In [1]: import numpy as np

In [2]: from numpy import linalg as LA

In [3]: np.set_printoptions(precision=2, suppress=True, linewidth=200, floatmode="fixed")

In [4]: tidy = lambda a: np.round(a, 2) + 0

In [5]: arr = np.load("mat.npy")

In [6]: arr
Out[6]: 
array([[0, 0, 2, 0],
       [0, 4, 0, 5],
       [2, 0, 0, 0],
       [0, 2, 0, 4]])

In [7]: Y = arr / np.sqrt((arr ** 2).mean(axis=1, keepdims=True))

In [8]: LA.matrix_rank(arr - arr.mean(axis=1, keepdims=True))
Out[8]: np.int64(3)

In [9]: tidy(LA.norm(Y, axis=1))
Out[9]: array([2.00, 2.00, 2.00, 2.00])

In [10]: np.trace(arr)
Out[10]: np.int64(8)

In [11]: LA.determinant(arr)
Traceback (most recent call last):
  Cell In[11], line 1
    LA.determinant(arr)
AttributeError: module 'numpy.linalg' has no attribute 'determinant'


In [12]: tidy(np.sort(np.abs(LA.eigvals(arr))))
Out[12]: array([0.84, 2.00, 2.00, 7.16])

In [13]: np.kron(np.eye(2, dtype=int), arr)
Out[13]: 
array([[0, 0, 2, 0, 0, 0, 0, 0],
       [0, 4, 0, 5, 0, 0, 0, 0],
       [2, 0, 0, 0, 0, 0, 0, 0],
       [0, 2, 0, 4, 0, 0, 0, 0],
       [0, 0, 0, 0, 0, 0, 2, 0],
       [0, 0, 0, 0, 0, 4, 0, 5],
       [0, 0, 0, 0, 2, 0, 0, 0],
       [0, 0, 0, 0, 0, 2, 0, 4]])

In [14]: rng = np.random.default_rng(3414)

In [15]: Y = arr + rng.integers(-2, 3, (4, 1)) @ rng.integers(-2, 3, (1, 4))

In [16]: Y
Out[16]: 
array([[ 0,  0,  1,  2],
       [ 0,  4,  2,  1],
       [ 2,  0,  2, -4],
       [ 0,  2,  1,  2]])

In [17]: Y - arr
Out[17]: 
array([[ 0,  0, -1,  2],
       [ 0,  0,  2, -4],
       [ 0,  0,  2, -4],
       [ 0,  0,  1, -2]])

In [18]: LA.matrix_rank(Y - arr, tol=1e-8)
Out[18]: np.int64(1)

In [19]: tidy(LA.svd(Y - arr, compute_uv=False))
Out[19]: array([7.07, 0.00, 0.00, 0.00])

In [20]: E = np.loadtxt("dump.csv", delimiter=",")

In [21]: E
Out[21]: 
array([[-0.86, -0.79, -0.54],
       [-0.94, -0.99,  0.75],
       [ 0.59,  0.84, -0.64],
       [ 0.92,  0.90,  0.44],
       [ 0.08, -0.24,  0.51],
       [-0.74, -0.95,  0.85],
       [ 1.00,  1.00, -0.95],
       [ 0.20,  0.18,  0.07],
       [ 0.12,  0.41, -0.45],
       [ 0.95,  0.97, -0.13],
       [-0.98, -0.99,  0.52],
       [ 0.79,  0.92, -0.54],
       [-0.94, -0.99,  0.79],
       [-0.66, -0.95,  0.92],
       [ 0.74,  0.98, -0.97],
       [-0.83, -0.69, -0.66],
       [-0.48, -0.77,  0.62],
       [-0.31, -0.69,  0.66],
       [ 0.96,  0.98, -0.24],
       [-0.95, -0.99,  0.83],
       [ 0.90,  1.00, -0.98],
       [-0.76, -0.21, -0.90],
       [-0.08,  0.74, -0.94],
       [-0.87, -0.94,  0.42],
       [ 0.12, -0.45,  0.77]])

In [22]: hat = E @ LA.solve(E.T @ E, E.T)

In [23]: print(tidy(np.trace(hat)))
3.0

In [24]: np.allclose(hat @ hat, hat)
Out[24]: True

In [25]: Ac = (E - E.mean(axis=0)) / E.std(axis=0)

In [26]: tidy(Ac.std(axis=0))
Out[26]: array([1.00, 1.00, 1.00])

In [27]: np.argwhere(np.abs(Ac) > 2)
Out[27]: array([], shape=(0, 2), dtype=int64)

In [28]: beta = LA.lstsq(np.delete(Ac, 0, axis=1), Ac[:, 0])[0]

In [29]: tidy(1 - np.var(Ac[:, 0] - np.delete(Ac, 0, axis=1) @ beta))
Out[29]: np.float64(0.94)

In [30]: np.abs(beta).argmax()
Out[30]: np.int64(0)

In [31]: tidy(beta)
Out[31]: array([1.17, 0.33])

In [32]: ang = np.radians(180)

In [33]: Rm = np.eye(3)

In [34]: Rm[1, 1] = Rm[2, 2] = np.cos(ang)

In [35]: Rm[1, 2], Rm[2, 1] = -np.sin(ang), np.sin(ang)

In [36]: tidy(Rm)
Out[36]: 
array([[ 1.00,  0.00,  0.00],
       [ 0.00, -1.00,  0.00],
       [ 0.00,  0.00, -1.00]])

In [37]: Y = E @ Rm.T

In [38]: print(np.abs(Y - E).max(axis=0))
[0.00 2.00 1.96]

In [39]: np.allclose(LA.norm(E, axis=1), LA.norm(Y, axis=1))
Out[39]: True

In [40]: tidy(LA.svd(E, compute_uv=False)), tidy(LA.svd(Y, compute_uv=False))
Out[40]: (array([5.97, 2.60, 0.60]), array([5.97, 2.60, 0.60]))

In [41]: np.allclose(E @ E.T, Y @ Y.T)
Out[41]: True

In [42]: tidy(LA.det(Rm)), np.trace(Rm)
Out[42]: (np.float64(1.0), np.float64(-1.0))

In [43]: Ac = E - E.mean(axis=0)

In [44]: vecs = LA.svd(Ac)[2][:2]

In [45]: Y = Ac - Ac @ vecs.T @ vecs

In [46]: print(tidy(LA.norm(Y) / LA.norm(Ac)))
0.09

In [47]: tidy(Y.std(axis=0))
Out[47]: array([0.08, 0.09, 0.03])

In [48]: tidy((Ac @ vecs.T).std(axis=0))
Out[48]: array([1.19, 0.52])

In [49]: LA.norm(Y, axis=1).round(6).argmax()
Out[49]: np.int64(22)

In [50]: sigma = 3 * 0.9 ** np.arange(5)

In [51]: Q, _ = LA.qr(np.array([[-0.9, 0.3, -0.4, -0.5, 0.1],
    ...:     [-0.9, 0.1, 0.1, -0.3, 0.3],
    ...:     [0.7, -0.6, -0.3, -2.4, -0.3],
    ...:     [1.2, -1.3, -1.7, 2.1, 1.6],
    ...:     [-0.7, 0.5, 1.1, -0.2, -1.2]]))

In [52]: mat = rng.normal(size=(21, 5)) * sigma @ Q

In [53]: tidy(mat)
Out[53]: 
array([[ 4.59, -2.19, -1.39,  1.82,  6.77],
       [-3.71, -2.36, -2.80,  1.20, -2.79],
       [-1.07, -3.02, -3.84, -0.62, -3.07],
       [ 0.87, -2.42, -1.89,  2.24, -1.49],
       [ 1.82, -2.29,  2.66, -3.15,  2.91],
       [-0.55,  0.38, -2.01,  4.44, -0.11],
       [ 4.22,  3.73, -0.43,  1.16, -4.70],
       [-0.73,  2.19, -1.80,  0.20, -2.31],
       [-0.61,  0.33,  1.74, -2.75, -1.78],
       [ 2.30, -0.98,  4.21,  6.01,  4.81],
       [ 2.15, -1.45, -0.16,  3.55, -3.28],
       [ 0.94, -3.60, -0.84,  0.29, -5.31],
       [-0.44, -4.18,  0.87,  2.99, -0.69],
       [ 1.22, -3.12,  1.42, -2.00, -0.35],
       [ 4.32,  6.26, -0.36,  2.82, -1.00],
       [-0.17,  2.91,  0.17,  2.10, -0.18],
       [ 1.08, -1.93, -1.98,  2.00, -3.01],
       [-3.99, -7.24, -2.04, -0.60, -2.14],
       [-8.40, -1.82,  0.73,  1.91,  0.92],
       [-1.75,  2.20, -4.36,  0.83,  0.04],
       [ 0.56,  0.60, -0.50,  0.60, -2.29]])

In [54]: cov = np.cov(mat, rowvar=False)

In [55]: tidy(mat.std(axis=0))
Out[55]: array([2.94, 3.00, 2.04, 2.20, 2.85])

In [56]: tidy(cov)
Out[56]: 
array([[ 9.05,  3.31,  1.40,  0.94,  1.25],
       [ 3.31,  9.48, -0.01,  1.42, -0.34],
       [ 1.40, -0.01,  4.37,  0.13,  2.45],
       [ 0.94,  1.42,  0.13,  5.10,  1.32],
       [ 1.25, -0.34,  2.45,  1.32,  8.53]])

In [57]: tidy(np.median(mat, axis=0))
Out[57]: array([ 0.56, -1.82, -0.50,  1.20, -1.49])

In [58]: evals, vecs = LA.eig(cov)

In [59]: print(tidy(np.prod(evals)))
10123.2

In [60]: tidy(np.sort(LA.eigvals(cov.T)))
Out[60]: array([ 2.98,  4.33,  5.90,  9.92, 13.38])

In [61]: dist = LA.norm(mat[:, None] - mat[None], axis=-1)

In [62]: tidy(dist[:5, :5])
Out[62]: 
array([[ 0.00, 12.76, 11.90,  9.08,  7.98],
       [12.76,  0.00,  3.44,  4.96, 10.57],
       [11.90,  3.44,  0.00,  4.32,  9.66],
       [ 9.08,  4.96,  4.32,  0.00,  8.37],
       [ 7.98, 10.57,  9.66,  8.37,  0.00]])

In [63]: LA.matrix_rank(dist ** 2)
Out[63]: np.int64(7)

In [64]: np.unravel_index(dist.round(6).argmax(), dist.shape)
Out[64]: (np.int64(14), np.int64(17))

In [65]: Y = np.array([[5, 0, -1], [-4, 1, 9], [6, -4, -6]])

In [66]: Y[-1] = Y[0]

In [67]: data = Y + 0.05 * np.eye(3)

In [68]: data
Out[68]: 
array([[ 5.05,  0.00, -1.00],
       [-4.00,  1.05,  9.00],
       [ 5.00,  0.00, -0.95]])

In [69]: data[2] @ data[0]
Out[69]: np.float64(26.2)

In [70]: tidy(LA.norm(data, 1)), tidy(LA.norm(data, np.inf))
Out[70]: (np.float64(14.05), np.float64(14.05))

In [71]: tidy(LA.norm(data, axis=0))
Out[71]: array([8.15, 1.05, 9.11])

In [72]: tidy(LA.norm(data, axis=1))
Out[72]: array([5.15, 9.90, 5.09])

In [73]: tidy(LA.norm(data, 2))
Out[73]: np.float64(11.05)

In [74]: tidy(LA.norm(data[2] - data[0]))
Out[74]: np.float64(0.07)

In [75]: Q, vecs = LA.qr(arr[:, :3])[0], LA.qr(arr[:, 3:])[0]

In [76]: sigma = LA.svd(Q.T @ vecs, compute_uv=False)

In [77]: tidy(np.degrees(np.arccos(sigma.clip(0, 1))))
Out[77]: array([12.09])

In [78]: tidy(LA.norm(Q @ Q.T - vecs @ vecs.T, 2))
Out[78]: np.float64(1.0)

In [79]: Y = data + rng.integers(-2, 3, (3, 2)) @ rng.integers(-2, 3, (2, 3))

In [80]: print(Y)
[[ 6.05  5.00  5.00]
 [-3.00  4.05 13.00]
 [ 4.00 -5.00 -6.95]]

In [81]: Y - data
Out[81]: 
array([[ 1.00,  5.00,  6.00],
       [ 1.00,  3.00,  4.00],
       [-1.00, -5.00, -6.00]])

In [82]: np.abs(Y - data).sum(axis=1)
Out[82]: array([12.00,  8.00, 12.00])

In [83]: tidy(np.trace(data))
Out[83]: np.float64(5.15)

In [84]: print(tidy(np.abs(LA.eigvals(data)).max()))
4.05

In [85]: print(tidy(LA.matrix_power(data, 3)))
[[ 83.04   0.00 -16.61]
 [124.12   1.16 -15.33]
 [ 83.04   0.00 -16.61]]

In [86]: tidy(data @ data)
Out[86]: 
array([[20.50,  0.00, -4.10],
       [20.60,  1.10,  4.90],
       [20.50,  0.00, -4.10]])

In [87]: tidy(np.sort(np.abs(LA.eigvals(data))))
Out[87]: array([0.05, 1.05, 4.05])

In [88]: Y = np.array([[-8, -9, -2, -4, 8, -5, -3],
    ...:     [-9, -5, 7, -8, -9, 6, 4],
    ...:     [-2, -4, 5, -1, -4, 4, -8],
    ...:     [-3, -4, 4, -6, 9, -3, 3],
    ...:     [4, 3, -3, -6, 1, -9, -8],
    ...:     [9, -9, -4, -7, 6, -9, 8],
    ...:     [6, -4, 7, 0, 8, -4, 3]])

In [89]: Y[-1] = Y[0]

In [90]: feats = Y + 0.02 * np.eye(7)

In [91]: feats
Out[91]: 
array([[-7.98, -9.00, -2.00, -4.00,  8.00, -5.00, -3.00],
       [-9.00, -4.98,  7.00, -8.00, -9.00,  6.00,  4.00],
       [-2.00, -4.00,  5.02, -1.00, -4.00,  4.00, -8.00],
       [-3.00, -4.00,  4.00, -5.98,  9.00, -3.00,  3.00],
       [ 4.00,  3.00, -3.00, -6.00,  1.02, -9.00, -8.00],
       [ 9.00, -9.00, -4.00, -7.00,  6.00, -8.98,  8.00],
       [-8.00, -9.00, -2.00, -4.00,  8.00, -5.00, -2.98]])

In [92]: tidy(LA.norm(feats, 2) / LA.norm(feats))
Out[92]: np.float64(0.66)

In [93]: LA.cond(feats) > 100
Out[93]: np.True_

In [94]: print(np.argsort(-LA.norm(feats, axis=0).round(6), kind="stable")[:3])
[4 0 1]

In [95]: LA.matrix_rank(feats, rtol=0.1)
Out[95]: np.int64(6)

In [96]: [round(float(x), 2) for x in LA.svd(feats, compute_uv=False)[:3]]
Out[96]: [27.96, 22.67, 16.37]

In [97]: tidy(LA.det(feats))
Out[97]: np.float64(-21499.12)

In [98]: tidy(np.abs(LA.eigvals(feats)).max())
Out[98]: np.float64(14.73)

In [99]: np.allclose(feats, feats.T)
Out[99]: False

In [100]: print((feats - feats.T) / 2)
[[ 0.00  0.00  0.00 -0.50  2.00 -7.00  2.50]
 [ 0.00  0.00  5.50 -2.00 -6.00  7.50  6.50]
 [ 0.00 -5.50  0.00 -2.50 -0.50  4.00 -3.00]
 [ 0.50  2.00  2.50  0.00  7.50  2.00  3.50]
 [-2.00  6.00  0.50 -7.50  0.00 -7.50 -8.00]
 [ 7.00 -7.50 -4.00 -2.00  7.50  0.00  6.50]
 [-2.50 -6.50  3.00 -3.50  8.00 -6.50  0.00]]

In [101]: np.allclose(feats @ feats.T, feats.T @ feats)
Out[101]: False

In [102]: tidy(np.trace(feats))
Out[102]: np.float64(-24.86)

In [103]: Y = feats / np.sqrt((feats ** 2).mean(axis=1, keepdims=True))

In [104]: print(LA.matrix_rank(Y) == LA.matrix_rank(feats))
True

In [105]: print(LA.matrix_rank(feats - feats.mean(axis=1, keepdims=True)))
6

In [106]: tidy(Y[4])
Out[106]: array([ 0.72,  0.54, -0.54, -1.08,  0.18, -1.62, -1.44])

In [107]: W0 = np.load("x.npy")

In [108]: W0
Out[108]: 
array([[ 0.00, -0.32,  0.39, -0.15],
       [ 0.33, -0.56,  0.34,  0.74],
       [-0.96,  1.00, -0.93, -1.00],
       [-0.35,  0.49, -0.20, -0.80],
       [ 0.57, -0.87,  0.69,  0.94],
       [ 0.10, -0.35,  0.31,  0.20],
       [ 0.51, -0.29, -0.33,  0.96],
       [ 0.16, -0.18,  0.02,  0.46],
       [-0.11,  0.58, -0.59, -0.10],
       [ 0.13,  0.37, -0.57,  0.57],
       [-0.94,  0.95, -0.11, -1.00],
       [ 0.88, -0.94,  0.41,  1.00],
       [-0.46,  0.15,  0.42, -0.94],
       [-0.24, -0.37,  0.66, -0.78],
       [ 0.30, -0.62,  0.46,  0.66],
       [ 0.31, -0.60,  0.42,  0.69],
       [-0.65,  0.74, -0.20, -0.98],
       [ 0.20,  0.26, -0.53,  0.69],
       [-0.48, -0.52,  0.88, -0.97],
       [-0.52,  0.52,  0.03, -0.95],
       [-0.26,  0.18,  0.12, -0.72]])

In [109]: Y = np.c_[W0[:, :3] @ np.array([[2, -3, -1], [3, -1, -1], [-2, 2, 3]]), np.array([-1, -2, 1, 0, -2, -1, 2, 1, -2, 0, 2, 1, -1, 1, -2, -2, 2, -1, -1, 0, -2])]

In [110]: tidy(Y)
Out[110]: 
array([[-1.74,  1.10,  1.49, -1.00],
       [-1.70,  0.25,  1.25, -2.00],
       [ 2.94,  0.02, -2.83,  1.00],
       [ 1.17,  0.16, -0.74,  0.00],
       [-2.85,  0.54,  2.37, -2.00],
       [-1.47,  0.67,  1.18, -1.00],
       [ 0.81, -1.90, -1.21,  2.00],
       [-0.26, -0.26,  0.08,  1.00],
       [ 2.70, -1.43, -2.24, -2.00],
       [ 2.51, -1.90, -2.21,  0.00],
       [ 1.19,  1.65, -0.34,  2.00],
       [-1.88, -0.88,  1.29,  1.00],
       [-1.31,  2.07,  1.57, -1.00],
       [-2.91,  2.41,  2.59,  1.00],
       [-2.18,  0.64,  1.70, -2.00],
       [-2.02,  0.51,  1.55, -2.00],
       [ 1.32,  0.81, -0.69,  2.00],
       [ 2.24, -1.92, -2.05, -1.00],
       [-4.28,  3.72,  3.64, -1.00],
       [ 0.46,  1.10,  0.09,  0.00],
       [-0.22,  0.84,  0.44, -2.00]])

In [111]: tidy(LA.norm(LA.qr(W0)[0].T @ Y, axis=0) ** 2 / ((Y ** 2).sum(axis=0) + 1e-12))
Out[111]: array([1.00, 1.00, 1.00, 0.19])

In [112]: tidy(LA.lstsq(W0, Y[:, 0])[0])
Out[112]: array([ 2.00,  3.00, -2.00,  0.00])

In [113]: LA.matrix_rank(Y)
Out[113]: np.int64(4)

In [114]: tidy(LA.norm(Y - W0 @ LA.lstsq(W0, Y)[0], axis=0))
Out[114]: array([0.00, 0.00, 0.00, 6.03])
